In [1]: import numpy as np

In [2]: from numpy import linalg as LA

In [3]: np.set_printoptions(precision=1, suppress=True, linewidth=140)

In [4]: M = np.loadtxt("dump.csv", delimiter=",")

In [5]: print(M.round(1) + 0)
[[-0.2  2.1 -0.2  0.   0.5  1.9 -0.9  0. ]
 [-1.1 -0.5  0.3  0.4  0.3 -0.5 -2.6 -0.4]
 [ 0.9  1.6 -0.4 -0.4  0.   1.4  1.8  0.4]
 [ 1.  -0.6 -0.1 -0.3 -0.5 -0.5  2.6  0.3]
 [-0.1  2.2 -0.3 -0.1  0.4  1.9 -0.7  0.1]
 [-1.1 -0.8  0.3  0.4  0.2 -0.7 -2.5 -0.4]
 [ 1.   1.3 -0.3 -0.4 -0.1  1.1  2.2  0.4]
 [-0.8  1.4  0.   0.2  0.5  1.2 -2.2 -0.2]
 [-1.   0.7  0.1  0.3  0.5  0.6 -2.6 -0.3]
 [ 0.   2.2 -0.3 -0.1  0.4  1.9 -0.5  0.1]
 [-1.   0.5  0.1  0.3  0.4  0.5 -2.6 -0.3]
 [ 0.8 -1.3  0.  -0.2 -0.5 -1.1  2.3  0.2]
 [ 0.   2.2 -0.3 -0.1  0.4  1.9 -0.4  0.1]
 [-0.1  2.1 -0.3 -0.1  0.4  1.9 -0.7  0.1]
 [-0.5 -2.1  0.4  0.2 -0.2 -1.9 -0.7 -0.2]
 [ 0.  -2.2  0.3  0.1 -0.4 -1.9  0.4 -0.1]
 [-1.1 -0.9  0.3  0.4  0.2 -0.8 -2.5 -0.4]
 [ 0.9  1.5 -0.4 -0.4  0.   1.4  1.9  0.4]
 [-0.1  2.1 -0.3  0.   0.4  1.9 -0.8  0. ]
 [-0.2 -2.2  0.3  0.2 -0.3 -2.   0.  -0.2]
 [ 1.1  0.1 -0.2 -0.4 -0.4  0.1  2.7  0.4]
 [-0.1 -2.2  0.3  0.1 -0.4 -2.   0.3 -0.1]
 [ 0.4 -1.9  0.2 -0.1 -0.5 -1.7  1.4  0.1]
 [ 0.6 -1.6  0.1 -0.1 -0.5 -1.5  1.9  0.1]]

In [6]: # rows and columns are dependent

In [7]: U, sig, Vt = LA.svd(M)

In [8]: print(sig.round(1) + 0)
[11.2  9.5  0.   0.   0.   0.   0.   0. ]

In [9]: A2 = U[:, :2] @ np.diag(sig[:2]) @ Vt[:2]

In [10]: print(np.round(LA.norm(M - A2) / LA.norm(M), 1))
0.0

In [11]: print(LA.matrix_rank(M, rtol=0.05))
2

In [12]: print(round(LA.norm(M - A2, 2), 1), round(float(sig[2]), 1))
0.0 0.0

In [13]: print(np.round(np.abs(M - A2).max(), 1))
0.0

In [14]: X = np.load("sample4.npy")

In [15]: print(X)
[[ 0  0 -1]
 [ 0  0  2]
 [ 1 -2  0]]

In [16]: # skew-symmetric

In [17]: P = np.triu(np.array([[-8, -2, -8], [-9, 3, 8], [-7, 0, 5]]), 1) + np.eye(3)

In [18]: A2 = P @ X @ LA.inv(P)

In [19]: print(A2)
[[ -8.   0. -69.]
 [  8.   0.  66.]
 [  1.   0.   8.]]

In [20]: print(LA.matrix_rank(A2))
2

In [21]: arr = np.cumsum(np.array([[1, -2, -2],
    ...:     [3, 1, -1],
    ...:     [1, 0, -1],
    ...:     [0, 3, -1],
    ...:     [-2, 2, 2],
    ...:     [-2, 2, -3],
    ...:     [1, 1, 3],
    ...:     [0, 3, 3],
    ...:     [-2, 0, -3],
    ...:     [3, 3, -1],
    ...:     [-2, 0, 1],
    ...:     [-3, -1, -1],
    ...:     [3, 3, 1],
    ...:     [-2, -3, 3],
    ...:     [2, 3, 0],
    ...:     [1, -1, 2],
    ...:     [-2, 0, 2],
    ...:     [3, -3, 1],
    ...:     [0, -3, 1],
    ...:     [1, 1, 2],
    ...:     [-1, 2, 1],
    ...:     [0, 3, 2],
    ...:     [3, -2, 0]]), axis=0)

In [22]: print(arr)
[[ 1 -2 -2]
 [ 4 -1 -3]
 [ 5 -1 -4]
 [ 5  2 -5]
 [ 3  4 -3]
 [ 1  6 -6]
 [ 2  7 -3]
 [ 2 10  0]
 [ 0 10 -3]
 [ 3 13 -4]
 [ 1 13 -3]
 [-2 12 -4]
 [ 1 15 -3]
 [-1 12  0]
 [ 1 15  0]
 [ 2 14  2]
 [ 0 14  4]
 [ 3 11  5]
 [ 3  8  6]
 [ 4  9  8]
 [ 3 11  9]
 [ 3 14 11]
 [ 6 12 11]]

In [23]: P = arr @ LA.solve(arr.T @ arr, arr.T)

In [24]: print(np.round(LA.eigvalsh(P), 1) + 0)
[0. 0. 0. 0. 0. 0. 0. 0. 0. 0. 0. 0. 0. 0. 0. 0. 0. 0. 0. 0. 1. 1. 1.]

In [25]: print(np.allclose(P @ P, P))
True

In [26]: Ac = arr - arr.mean(axis=0)

In [27]: U, sig, Vt = LA.svd(Ac, full_matrices=False)

In [28]: print(sig)
[29.5 20.5  6.7]

In [29]: print(np.searchsorted(np.cumsum(sig ** 2) / (sig ** 2).sum(), 0.9) + 1)
2

In [30]: print(np.abs(U[:, 0]).argmax())
21

In [31]: print((np.sign(U[:, 0]) == np.sign(U[0, 0])).astype(int))
[1 1 1 1 1 1 1 0 1 1 0 1 0 0 0 0 0 0 0 0 0 0 0]

In [32]: print(np.round(sig ** 2 / (sig ** 2).sum(), 1) + 0)
[0.7 0.3 0. ]

In [33]: print(np.round(Ac.mean(axis=0), 1) + 0)
[0. 0. 0.]

In [34]: Ac = arr - arr.mean(axis=0)

In [35]: vecs = LA.svd(Ac)[2][:1]

In [36]: A2 = Ac - Ac @ vecs.T @ vecs

In [37]: print(np.round(np.diag(vecs.T @ vecs), 1) + 0)
[0.  0.5 0.5]

In [38]: print((Ac @ vecs.T).std(axis=0))
[6.2]

In [39]: print(LA.norm(A2, axis=1).round(6).argmax())
12

In [40]: rng = np.random.default_rng(507)

In [41]: A2 = arr + rng.integers(-2, 3, (23, 1)) @ rng.integers(-2, 3, (1, 3))

In [42]: print(A2)
[[ 3  0 -4]
 [ 2 -3 -1]
 [ 1 -5  0]
 [ 3  0 -3]
 [ 1  2 -1]
 [ 1  6 -6]
 [ 4  9 -5]
 [ 2 10  0]
 [ 4 14 -7]
 [-1  9  0]
 [ 5 17 -7]
 [-6  8  0]
 [ 5 19 -7]
 [-1 12  0]
 [ 3 17 -2]
 [-2 10  6]
 [-2 12  6]
 [ 7 15  1]
 [-1  4 10]
 [ 2  7 10]
 [ 5 13  7]
 [ 5 16  9]
 [ 4 10 13]]

In [43]: print(LA.matrix_rank(A2 - arr, tol=1e-8))
1

In [44]: print(np.abs(A2 - arr).sum(axis=1))
[ 6  6 12  6  6  0  6  0 12 12 12 12 12  0  6 12  6 12 12  6  6  6  6]

In [45]: print(np.round(LA.svd(A2 - arr, compute_uv=False), 1) + 0)
[23.7  0.   0. ]

In [46]: E = np.load("test3.npy")

In [47]: print(E.round(1) + 0)
[[ -2.8   1.5  -8.4   1.6   7.3   1.6]
 [  0.   -1.3  -9.9   1.4   5.    0. ]
 [ -4.7  -4.9  -9.   -2.8   5.4  -0.4]
 [ -0.8  -3.   -5.9  -3.4   1.2  -0.6]
 [ -5.1   1.7  -4.1  -2.5   5.5   2. ]
 [  1.1   2.7  -2.9  -3.    2.8  -0.2]
 [ -2.    2.9  -4.8   0.    3.9   2.2]
 [ -2.4   3.9  -3.8   0.1   3.5   3. ]
 [-10.5  -0.8  -4.8  -3.8   7.    3.2]
 [  0.8  -4.9  -7.9  -2.9   0.9  -1.8]
 [ -2.6   2.9   1.7  -6.8   0.3   1.3]
 [ -4.2  -0.1  -7.1   0.3   4.2   2.5]
 [ -9.9   0.2  -4.6  -4.6   9.3   1.9]
 [ -0.1  -0.9  -9.7   1.9   4.4   0.6]
 [ -3.8  -1.3  -9.1  -1.    8.6  -0.2]
 [ -3.2   5.2  -0.8  -2.2   2.8   3.2]
 [ -6.8   0.8  -6.   -0.8   6.    3.2]
 [  0.2   4.8  -2.9   0.8   0.9   3.1]
 [ -2.    6.4   0.1  -4.9   6.6   0.5]
 [  0.9  -0.9  -5.9  -3.    3.4  -1.5]
 [  2.2   3.8   0.7  -4.8  -1.    0.2]
 [ -0.3   2.2  -1.2  -4.3   0.7   0.6]
 [ -1.1   2.3  -2.8  -4.1   4.4  -0.2]
 [ -6.6  -2.3  -7.   -2.3   5.3   1.7]
 [ -0.5   3.2  -4.1  -2.6   6.3  -0.4]]

In [48]: U, sig, Vt = LA.svd(E)

In [49]: print(sig.round(1) + 0)
[40.7 19.6 13.7 12.6  6.9  0. ]

In [50]: A2 = U[:, :5] @ np.diag(sig[:5]) @ Vt[:5]

In [51]: print(np.round(LA.norm(E - A2) / LA.norm(E), 1))
0.0

In [52]: print(round(np.abs(E - A2).max(), 1))
0.0

In [53]: K = np.loadtxt("layer15.csv", delimiter=",")

In [54]: print(K)
[[ 6. -4.  2. -4. -2. -6.  4.  4.]
 [ 0.  0.  0.  0.  0.  0.  0.  0.]
 [ 9. -6.  3. -6. -3. -9.  6.  6.]
 [ 3. -2.  1. -2. -1. -3.  2.  2.]
 [-6.  4. -2.  4.  2.  6. -4. -4.]
 [-9.  6. -3.  6.  3.  9. -6. -6.]
 [ 3. -2.  1. -2. -1. -3.  2.  2.]
 [ 9. -6.  3. -6. -3. -9.  6.  6.]
 [-6.  4. -2.  4.  2.  6. -4. -4.]
 [-6.  4. -2.  4.  2.  6. -4. -4.]]

In [55]: print(np.unique(K.round(6), axis=0).shape)
(6, 8)

In [56]: print(np.abs(np.diag(LA.qr(K)[1])) > 1e-9)
[ True False False False False False False False]

In [57]: print(K @ LA.pinv(K) @ K)
[[ 6. -4.  2. -4. -2. -6.  4.  4.]
 [ 0.  0.  0.  0.  0.  0.  0.  0.]
 [ 9. -6.  3. -6. -3. -9.  6.  6.]
 [ 3. -2.  1. -2. -1. -3.  2.  2.]
 [-6.  4. -2.  4.  2.  6. -4. -4.]
 [-9.  6. -3.  6.  3.  9. -6. -6.]
 [ 3. -2.  1. -2. -1. -3.  2.  2.]
 [ 9. -6.  3. -6. -3. -9.  6.  6.]
 [-6.  4. -2.  4.  2.  6. -4. -4.]
 [-6.  4. -2.  4.  2.  6. -4. -4.]]

In [58]: print(LA.matrix_rank(K, rtol=0.1))
1

In [59]: print(round(LA.norm(K, 2) / LA.norm(K), 1))
1.0

In [60]: feats = np.minimum.outer(np.arange(1, 7), np.arange(1, 7)) * -1

In [61]: print(feats)
[[-1 -1 -1 -1 -1 -1]
 [-1 -2 -2 -2 -2 -2]
 [-1 -2 -3 -3 -3 -3]
 [-1 -2 -3 -4 -4 -4]
 [-1 -2 -3 -4 -5 -5]
 [-1 -2 -3 -4 -5 -6]]

In [62]: w, vecs = LA.eigh(feats)

In [63]: x0 = np.array([0, -1, -3, -3, -1, 1])

In [64]: print(x0 @ feats @ x0)
-144

In [65]: print(round(float(x0 @ feats @ x0 / (x0 @ x0)), 1), round(float(w[0]), 1), np.round(w[-1], 1))
-6.9 -17.2 -0.3

In [66]: A2 = feats / np.sqrt((feats ** 2).mean(axis=1, keepdims=True))

In [67]: print(A2[3])
[-0.3 -0.6 -0.9 -1.2 -1.2 -1.2]

In [68]: print(LA.matrix_rank(feats - feats.mean(axis=1, keepdims=True)))
5

In [69]: F = np.arange(45).reshape(5, 9) + 2

In [70]: print(F)
[[ 2  3  4  5  6  7  8  9 10]
 [11 12 13 14 15 16 17 18 19]
 [20 21 22 23 24 25 26 27 28]
 [29 30 31 32 33 34 35 36 37]
 [38 39 40 41 42 43 44 45 46]]

In [71]: U, sig, Vt = LA.svd(F)

In [72]: vecs = Vt[:(sig > 1e-8).sum()]

In [73]: x0 = F[0] + 5 * F[4] + rng.integers(2) * np.eye(9)[7]

In [74]: print(x0)
[192. 198. 204. 210. 216. 222. 228. 234. 240.]

In [75]: print(np.diag(vecs.T @ vecs))
[0.4 0.3 0.2 0.1 0.1 0.1 0.2 0.3 0.4]

In [76]: print([round(float(x), 1) for x in LA.svd(F, compute_uv=False)[:3]])
[182.9, 8.1, 0.0]

In [77]: print(np.argsort(-LA.norm(F, axis=0).round(6), kind="stable")[:3])
[8 7 6]
